$ python3 -q
>>> import numpy as np
>>> np.set_printoptions(precision=1, suppress=True, linewidth=200, floatmode="fixed")
>>> J = np.loadtxt("sample5.csv", delimiter=",")
>>> J
array([[ 9.0,  5.0,  6.0,  4.0],
       [ 5.0,  4.0,  6.0,  3.0],
       [ 6.0,  6.0, 12.0,  6.0],
       [ 4.0,  3.0,  6.0,  5.0]])
>>> w, V = np.linalg.eigh(J)
>>> V @ np.diag(w) @ V.T
array([[ 9.0,  5.0,  6.0,  4.0],
       [ 5.0,  4.0,  6.0,  3.0],
       [ 6.0,  6.0, 12.0,  6.0],
       [ 4.0,  3.0,  6.0,  5.0]])
>>> np.linalg.svd(J, compute_uv=False)
array([23.6,  4.4,  1.7,  0.2])
>>> K = np.load("test18.npy")
>>> K
array([[ -2.5,  -7.9,  -2.7],
       [ -9.6,  -6.9,  -0.5],
       [-11.0,   7.8,  -8.8],
       [ -4.3,   9.4,  -8.0],
       [ -3.8,  -5.3,   8.1],
       [  2.6,   0.4,   8.9],
       [-16.8,   3.3,  -2.1],
       [ -4.1,  -2.4,   2.7],
       [  0.4,  21.9,  -6.5],
       [  4.3, -12.6,   2.4],
       [ -9.6,  -3.5,   6.5],
       [-14.6,  17.6,  -2.3],
       [  5.5,  -1.1,  -4.3],
       [-16.9,   4.9,  -3.5],
       [  5.8,   4.2,  -2.9],
       [ -3.3,  -3.8,   6.1],
       [ -0.5, -17.5,   8.3],
       [  8.4,   4.5,   2.6],
       [  2.2,  10.9,  -4.3],
       [ -2.5,  -2.2,   4.0],
       [  9.3,  15.8,   0.1],
       [  5.0,  11.5,  -1.9],
       [ -5.9,   3.1,  -9.6],
       [-13.7,   5.3,  -9.0]])
>>> cen = (K - K.mean(axis=0)) / K.std(axis=0)
>>> np.argwhere(np.abs(cen) > 2)
array([[ 8,  1],
       [16,  1]])
>>> c = np.linalg.lstsq(np.delete(cen, 1, axis=1), cen[:, 1])[0]
>>> np.abs(c).argmax()
np.int64(1)
>>> cen = K - K.mean(axis=0)
>>> V = np.linalg.svd(cen)[2][:2]
>>> other = cen - cen @ V.T @ V
>>> round(float(np.linalg.norm(other) / np.linalg.norm(cen)), 1)
0.3
>>> other.std(axis=0)
array([0.9, 1.5, 3.7])
>>> np.round(np.cov(cen @ V.T, rowvar=False), 1) + 0
array([[103.3,   0.0],
       [  0.0,  63.3]])
>>> (cen @ V.T).std(axis=0)
array([9.9, 7.8])
>>> other = K / np.linalg.norm(K, axis=1, keepdims=True)
>>> C2 = other @ other.T
>>> C2[17]
array([-0.7, -1.0, -0.5, -0.1, -0.3,  0.5, -0.8, -0.7,  0.4, -0.1, -0.7, -0.2,  0.4, -0.7,  0.8, -0.4, -0.3,  1.0,  0.5, -0.4,  0.8,  0.7, -0.5, -0.7])
>>> (C2 - 2 * np.eye(24)).round(6).argmax(axis=1)
array([ 1,  7, 23,  2, 15,  4, 13, 10, 18, 16,  7,  2, 14,  6, 20,  4,  9, 20,  8, 15, 21, 20,  2,  2])
>>> round(np.degrees(np.arccos(np.clip(C2[17, 23], -1, 1))), 1)
np.float64(132.3)
>>> other = np.c_[K[:, :2] @ np.array([[8, 9], [2, 5]]), np.array([-1, 2, 0, -5, -3, -5, 4, -2, 2, -1, -2, -2, 0, 0, -4, 2, -5, 0, 2, -5, 3, -1, -1, 3])]
>>> other
array([[ -35.8,  -62.0,   -1.0],
       [ -90.6, -120.9,    2.0],
       [ -72.4,  -60.0,    0.0],
       [ -15.6,    8.3,   -5.0],
       [ -41.0,  -60.7,   -3.0],
       [  21.6,   25.4,   -5.0],
       [-127.8, -134.7,    4.0],
       [ -37.6,  -48.9,   -2.0],
       [  47.0,  113.1,    2.0],
       [   9.2,  -24.3,   -1.0],
       [ -83.8, -103.9,   -2.0],
       [ -81.6,  -43.4,   -2.0],
       [  41.8,   44.0,    0.0],
       [-125.4, -127.6,    0.0],
       [  54.8,   73.2,   -4.0],
       [ -34.0,  -48.7,    2.0],
       [ -39.0,  -92.0,   -5.0],
       [  76.2,   98.1,    0.0],
       [  39.4,   74.3,    2.0],
       [ -24.4,  -33.5,   -5.0],
       [ 106.0,  162.7,    3.0],
       [  63.0,  102.5,   -1.0],
       [ -41.0,  -37.6,   -1.0],
       [ -99.0,  -96.8,    3.0]])
>>> np.round(np.linalg.norm(other - K @ np.linalg.lstsq(K, other)[0], axis=0), 1) + 0
array([ 0.0,  0.0, 13.0])
>>> np.linalg.norm(np.linalg.qr(K)[0].T @ other, axis=0) ** 2 / ((other ** 2).sum(axis=0) + 1e-12)
array([1.0, 1.0, 0.1])
>>> basis = other[[1, 14]].astype(float)
>>> for _ in range(3):
...     idx = np.linalg.norm(other[:, None] - basis, axis=-1).argmin(axis=1)
...     basis = np.array([other[idx == j].mean(axis=0) for j in range(2)])
... 
>>> idx
array([0, 0, 0, 0, 0, 1, 0, 0, 1, 0, 0, 0, 1, 0, 1, 0, 0, 1, 1, 0, 1, 1, 0, 0])
>>> np.abs(basis[1] - basis[0]).argmax()
np.int64(1)
>>> basis[1] - basis[0]
array([115.0, 154.6,   0.6])
>>> E = np.load("m.npy")
>>> E.round(1) + 0
array([[ 1.1,  0.0,  0.2,  0.0],
       [ 4.1,  0.5, -1.0, -0.8],
       [ 0.5,  0.3, -1.6, -1.0],
       [-2.0, -0.1, -0.2,  0.0]])
>>> U, s, Vt = np.linalg.svd(E)
>>> V = Vt[:(s > 1e-8).sum()]
>>> rng = np.random.default_rng(93188)
>>> vec = E[1] + -1 * E[0] + rng.integers(2) * np.eye(4)[1]
>>> vec
array([ 3.0,  1.4, -1.2, -0.9])
>>> np.linalg.matrix_rank(np.vstack([E, vec]))
np.int64(3)
>>> np.allclose(V.T @ V @ vec, vec)
False
>>> np.round(V.T @ V, 1) + 0
array([[ 1.0,  0.1,  0.0,  0.0],
       [ 0.1,  0.0, -0.1, -0.1],
       [ 0.0, -0.1,  0.7,  0.4],
       [ 0.0, -0.1,  0.4,  0.3]])
>>> def softmax(z):
...     e = np.exp(z - z.max(axis=-1, keepdims=True))
...     return e / e.sum(axis=-1, keepdims=True)
... 
>>> softmax(E[0])
array([0.5, 0.2, 0.2, 0.2])
>>> np.round(softmax(10 * E[0]), 1) + 0
array([1.0, 0.0, 0.0, 0.0])
>>> softmax(E[0] + -2)
array([0.5, 0.2, 0.2, 0.2])
>>> scores = E @ E.T / np.sqrt(4)
>>> softmax(scores).round(6).argmax(axis=1)
array([1, 1, 1, 3])
>>> np.round(softmax(scores + np.triu(np.full(scores.shape, -np.inf), 1)), 1) + 0
array([[1.0, 0.0, 0.0, 0.0],
       [0.0, 1.0, 0.0, 0.0],
       [0.1, 0.6, 0.4, 0.0],
       [0.0, 0.0, 0.1, 0.9]])
>>> idx = rng.permutation(4)
>>> idx
array([1, 2, 3, 0])
>>> other = E[idx][:, idx]
>>> round(float(np.linalg.det(other)), 1), np.round(np.linalg.det(E[idx]), 1)
(-0.0, np.float64(0.0))
>>> np.round(np.sort(np.abs(np.linalg.eigvals(other))), 1) + 0
array([0.0, 0.0, 1.5, 1.5])
>>> np.round(np.diag(other), 1) + 0
array([ 0.5, -1.6,  0.0,  1.1])
>>> np.allclose(other, E)
False
>>> np.linalg.cond(E) > 100
np.True_
>>> round(np.linalg.norm(E, 2) / np.linalg.norm(E), 1)
np.float64(0.9)
>>> [round(float(x), 1) for x in np.linalg.svd(E, compute_uv=False)[:3]]
[4.9, 1.9, 0.0]
>>> A = np.load("a.npy")
>>> A
array([[0, 7, 1],
       [0, 4, 0],
       [0, 8, 2],
       [0, 6, 0],
       [0, 8, 2],
       [0, 4, 0],
       [0, 6, 0],
       [0, 8, 2],
       [0, 9, 3],
       [0, 6, 0],
       [0, 8, 2],
       [0, 4, 0],
       [0, 6, 0],
       [0, 7, 1],
       [0, 5, 0],
       [0, 8, 2],
       [0, 8, 2],
       [0, 6, 0],
       [0, 6, 0],
       [0, 4, 0],
       [0, 5, 0]])
>>> # column 1 is much longer than the rest
>>> blk = np.stack([A, -2 * A, A[::-1]])
>>> np.linalg.matrix_rank(blk)
array([2, 2, 2])
>>> (blk @ A.T).shape
(3, 21, 21)
>>> rk = np.linalg.matrix_rank(A)
>>> rk
np.int64(2)
>>> N = np.linalg.svd(A)[2][rk:].T
>>> N @ N.T
array([[1.0, 0.0, 0.0],
       [0.0, 0.0, 0.0],
       [0.0, 0.0, 0.0]])
>>> [int(np.linalg.matrix_rank(np.delete(A, i, axis=0))) for i in range(21)]
[2, 2, 2, 2, 2, 2, 2, 2, 2, 2, 2, 2, 2, 2, 2, 2, 2, 2, 2, 2, 2]
>>> N[:, 0] / N[np.abs(N[:, 0]).round(6).argmax(), 0]
array([1.0, 0.0, 0.0])
>>> N.shape
(3, 1)
>>> other = np.array([[0, -1], [3, 1], [1, 0]])
>>> np.linalg.matrix_rank(np.vstack([A, other.T]))
np.int64(3)
>>> other.T @ A.T
array([[22, 12, 26, 18, 26, 12, 18, 26, 30, 18, 26, 12, 18, 22, 15, 26, 26, 18, 18, 12, 15],
       [ 7,  4,  8,  6,  8,  4,  6,  8,  9,  6,  8,  4,  6,  7,  5,  8,  8,  6,  6,  4,  5]])
>>> np.einsum("ij,ij->i", A, A)
array([50, 16, 68, 36, 68, 16, 36, 68, 90, 36, 68, 16, 36, 50, 25, 68, 68, 36, 36, 16, 25])
>>> np.einsum("ik,kj->ij", A, other)
array([[22,  7],
       [12,  4],
       [26,  8],
       [18,  6],
       [26,  8],
       [12,  4],
       [18,  6],
       [26,  8],
       [30,  9],
       [18,  6],
       [26,  8],
       [12,  4],
       [18,  6],
       [22,  7],
       [15,  5],
       [26,  8],
       [26,  8],
       [18,  6],
       [18,  6],
       [12,  4],
       [15,  5]])
>>> C2 = A.T @ A
>>> (A @ A.T).shape
(21, 21)
>>> np.diag(C2)
array([  0, 893,  35])
>>> np.linalg.matrix_rank(C2)
np.int64(2)
>>> C2
array([[  0,   0,   0],
       [  0, 893, 137],
       [  0, 137,  35]])
>>> w, V = np.linalg.eigvalsh(C2)
Traceback (most recent call last):
  File "<python-input-84>", line 1, in <module>
    w, V = np.linalg.eigvalsh(C2)
    ^^^^
ValueError: too many values to unpack (expected 2)
>>> w, V = np.linalg.eigh(C2)
>>> np.linalg.svd(C2, compute_uv=False)
array([914.3,  13.7,   0.0])
>>> (w > 1e-8).sum(), (w < -1e-8).sum()
(np.int64(2), np.int64(0))
>>> np.abs(V[:, -1])
array([0.0, 1.0, 0.2])
